$ python -q
>>> import numpy as np
>>> import numpy.linalg as la
>>> np.set_printoptions(precision=1, suppress=True, linewidth=160)
>>> tidy = lambda a: np.round(a, 1) + 0
>>> J = 0.2 ** np.abs(np.subtract.outer(np.arange(5), np.arange(5)))
>>> tidy(J)
array([[1. , 0.2, 0. , 0. , 0. ],
       [0.2, 1. , 0.2, 0. , 0. ],
       [0. , 0.2, 1. , 0.2, 0. ],
       [0. , 0. , 0.2, 1. , 0.2],
       [0. , 0. , 0. , 0.2, 1. ]])
>>> B = np.array([[0, 1], [-2, -1], [0, -1], [2, 2], [-2, 1]])
>>> tidy(B.T @ J.T)
array([[-0.4, -1.9, -0.1,  1.5, -1.6],
       [ 0.8, -0.9, -0.7,  2. ,  1.4]])
>>> tidy(J @ B)
array([[-0.4,  0.8],
       [-1.9, -0.9],
       [-0.1, -0.7],
       [ 1.5,  2. ],
       [-1.6,  1.4]])
>>> la.matrix_rank(np.vstack([J, B.T]))
np.int64(5)
>>> la.matrix_rank(J @ B)
np.int64(2)
>>> tidy(np.einsum("ij,ij->i", J, J))
array([1. , 1.1, 1.1, 1.1, 1. ])
>>> tidy(np.einsum("ik,kj->ji", J, B))
array([[-0.4, -1.9, -0.1,  1.5, -1.6],
       [ 0.8, -0.9, -0.7,  2. ,  1.4]])
>>> evals, vecs = la.eigh(J)
>>> x0 = np.array([0, 2, -3, -1, -2])
>>> tidy(vecs * np.sqrt(evals) @ vecs.T)
array([[1. , 0.1, 0. , 0. , 0. ],
       [0.1, 1. , 0.1, 0. , 0. ],
       [0. , 0.1, 1. , 0.1, 0. ],
       [0. , 0. , 0.1, 1. , 0.1],
       [0. , 0. , 0. , 0.1, 1. ]])
>>> tidy(vecs * np.abs(evals) @ vecs.T)
array([[1. , 0.2, 0. , 0. , 0. ],
       [0.2, 1. , 0.2, 0. , 0. ],
       [0. , 0.2, 1. , 0.2, 0. ],
       [0. , 0. , 0.2, 1. , 0.2],
       [0. , 0. , 0. , 0.2, 1. ]])
>>> tidy(np.abs(J).sum(axis=1).max()), tidy(np.abs(evals).max())
(np.float64(1.5), np.float64(1.4))
>>> tidy(x0 @ J @ x0 / (x0 @ x0)), tidy(evals[0]), tidy(evals[-1])
(np.float64(1.0), np.float64(0.7), np.float64(1.4))
>>> tidy(x0 @ J @ x0)
np.float64(17.9)
>>> (np.sign(vecs[:, -1].round(6)) == np.sign(vecs[0, -1].round(6))).astype(int)
array([1, 1, 1, 1, 1])
>>> tidy(la.eigvalsh(J[1:, 1:]))
array([0.7, 0.8, 1.1, 1.4])
>>> W0 = np.load("block16.npy")
>>> W0
array([[-21, -27,  -9,  -3,  -9, -24,  -6, -12],
       [ -7,  -9,  -3,  -1,  -3,  -8,  -2,  -4],
       [-21, -27,  -9,  -3,  -9, -24,  -6, -12]])
>>> rng = np.random.default_rng(71321)
>>> B = W0 + rng.integers(-2, 3, (3, 1)) @ rng.integers(-2, 3, (1, 8))
>>> B
array([[-22, -26, -10,  -2,  -7, -23,  -7, -13],
       [ -6, -10,  -2,  -2,  -5,  -9,  -1,  -3],
       [-22, -26, -10,  -2,  -7, -23,  -7, -13]])
>>> tidy(la.svd(B - W0, compute_uv=False))
array([5.7, 0. , 0. ])
>>> B - W0
array([[-1,  1, -1,  1,  2,  1, -1, -1],
       [ 1, -1,  1, -1, -2, -1,  1,  1],
       [-1,  1, -1,  1,  2,  1, -1, -1]])
>>> la.matrix_rank(B - W0, tol=1e-8)
np.int64(1)
>>> X = np.loadtxt("w.csv", delimiter=",")
>>> X
array([[1., 0., 0., 0.],
       [0., 1., 0., 0.],
       [0., 0., 0., 1.],
       [0., 0., 1., 0.]])
>>> T = np.stack([X, 3 * X, X[::-1]])
>>> la.matrix_rank(T)
array([4, 4, 4])
>>> tidy(la.det(T))
array([ -1., -81.,  -1.])
>>> la.matrix_rank(T.reshape(3, -1))
np.int64(2)
>>> T.shape
(3, 4, 4)
>>> np.einsum("bij,cij->bc", T, T)
array([[ 4., 12.,  0.],
       [12., 36.,  0.],
       [ 0.,  0.,  4.]])
>>> T.sum(axis=0)
array([[4., 0., 1., 0.],
       [0., 4., 0., 1.],
       [0., 1., 0., 4.],
       [1., 0., 4., 0.]])
>>> evals, vecs = la.eig(X)
>>> np.prod(evals)
np.float64(-1.0)
